$ python -q
>>> import numpy as np
>>> np.set_printoptions(precision=3, suppress=True, linewidth=200, floatmode="fixed")
>>> def tidy(a):
...     return np.round(a, 3) + 0
... 
>>> K = np.load("out8.npy")
>>> print(K)
[[ 7.100 -4.000]
 [ 7.000 -3.900]]
>>> left, sig, Vh = np.linalg.svd(K)
>>> print(tidy(sig))
[11.429  0.027]
>>> print(np.argmax(sig[:-1] / (sig[1:] + 1e-6)) + 1)
1
>>> other = left[:, :1] @ np.diag(sig[:1]) @ Vh[:1]
>>> print(tidy(np.linalg.norm(K - other, 2)), tidy(sig[1]))
0.027 0.027
>>> print(tidy(np.abs(K - other).max()))
0.017
>>> print(tidy(np.linalg.norm(K - other) / np.linalg.norm(K)))
0.002
>>> print(np.linalg.matrix_rank(other))
1
>>> other = np.array([[-2, -2, 2], [3, 0, 0]])
>>> print(np.linalg.matrix_rank(np.vstack([K, other.T])))
2
>>> print(np.einsum("ij,ij->i", K, K))
[66.410 64.210]
>>> print(np.vstack([K, other.T]).shape)
(5, 2)
>>> print(np.einsum("ik,kj->ji", K, other))
[[-26.200 -25.700]
 [-14.200 -14.000]
 [ 14.200  14.000]]
>>> ev, vecs = np.linalg.eig(K)
>>> print(tidy(np.sort(np.linalg.eigvals(K.T))))
[0.100 3.100]
>>> print(tidy(np.prod(ev)))
0.31
>>> other = np.array([[-5, -1, -4, -2, 5],
...     [-3, 4, -1, 5, 2],
...     [0, 0, -3, -5, 3],
...     [-2, 5, -2, 0, 3],
...     [2, 3, 1, -5, 5]])
>>> M = np.triu(other)
>>> print(M)
[[-5 -1 -4 -2  5]
 [ 0  4 -1  5  2]
 [ 0  0 -3 -5  3]
 [ 0  0  0  0  3]
 [ 0  0  0  0  5]]
>>> r0 = np.array([3, -2])
>>> print(np.array([np.convolve(row, r0, "same") for row in M]))
[[-15   7 -10   2  19]
 [  0  12 -11  17  -4]
 [  0   0  -9  -9  19]
 [  0   0   0   0   9]
 [  0   0   0   0  15]]
>>> print(np.convolve(M[3], r0))
[ 0  0  0  0  9 -6]
>>> rk = np.linalg.matrix_rank(M)
>>> print(rk)
4
>>> N = np.linalg.svd(M)[2][rk:].T
>>> print([int(np.linalg.matrix_rank(M[:, :j + 1])) for j in range(5)])
[1, 2, 3, 3, 4]
>>> print(tidy(N @ N.T))
[[ 0.197 -0.259 -0.259  0.155  0.000]
 [-0.259  0.340  0.340 -0.204  0.000]
 [-0.259  0.340  0.340 -0.204  0.000]
 [ 0.155 -0.204 -0.204  0.123  0.000]
 [ 0.000  0.000  0.000  0.000  0.000]]
>>> print(tidy(N[:, 0] / N[np.abs(N[:, 0]).round(6).argmax(), 0]))
[-0.760  1.000  1.000 -0.600  0.000]
>>> other = np.array([[-4, -3, 3], [-2, -2, -2], [2, -4, 0], [-3, 1, -5], [-1, 2, 5]])
>>> print(M @ other)
[[ 15  41  22]
 [-27   5 -23]
 [  6  13  40]
 [ -3   6  15]
 [ -5  10  25]]
>>> print(np.einsum("ij->j", M))
[-5  3 -8 -2 18]
>>> print(np.vstack([M, other.T]).shape)
(8, 5)
>>> J = np.loadtxt("layer1.csv", delimiter=",")
>>> print(J)
[[ 0.000  8.000 -3.000 -4.000  0.000 -1.000]
 [-8.000  0.000  5.000 -2.000  1.000 -2.000]
 [ 3.000 -5.000  0.000  2.000  1.000  1.000]
 [ 4.000  2.000 -2.000  0.000  3.000 -5.000]
 [ 0.000 -1.000 -1.000 -3.000  0.000 -2.000]
 [ 1.000  2.000 -1.000  5.000  2.000  0.000]]
>>> Q, vecs = np.linalg.qr(J[:, :2])[0], np.linalg.qr(J[:, 2:])[0]
>>> sig = np.linalg.svd(Q.T @ vecs, compute_uv=False)
>>> print((sig > 0.9).sum())
1
>>> print(tidy(np.degrees(np.arccos(sig.clip(0, 1)))))
[11.450 56.969]
>>> print(tidy(np.linalg.norm(Q @ Q.T - vecs @ vecs.T, 2)))
1.0
>>> other = np.array([[2, 2, 2], [1, 2, 0], [2, 1, 2], [2, 1, 2], [0, 1, 2], [0, 1, 2]])
>>> print(np.vstack([J, other.T]).shape)
(9, 6)
>>> print(np.einsum("ik,kj->ji", J, other))
[[ -6.000 -10.000   5.000   6.000  -9.000  12.000]
 [  8.000 -14.000   0.000   8.000  -8.000  12.000]
 [-16.000 -12.000  14.000   0.000 -12.000  14.000]]
>>> print(np.linalg.matrix_rank(J @ other))
3
>>> print(np.einsum("ij,ij->i", J, J))
[90.000 98.000 40.000 58.000 15.000 35.000]
>>> print(np.einsum("ij->j", J))
[ 0.000  6.000 -2.000 -2.000  7.000 -9.000]
>>> print(np.einsum("ik,kj->ij", J, other))
[[ -6.000   8.000 -16.000]
 [-10.000 -14.000 -12.000]
 [  5.000   0.000  14.000]
 [  6.000   8.000   0.000]
 [ -9.000  -8.000 -12.000]
 [ 12.000  12.000  14.000]]
>>> print(np.linalg.matrix_rank(np.vstack([J, other.T])))
6
>>> print(other.T @ J.T)
[[ -6.000 -10.000   5.000   6.000  -9.000  12.000]
 [  8.000 -14.000   0.000   8.000  -8.000  12.000]
 [-16.000 -12.000  14.000   0.000 -12.000  14.000]]
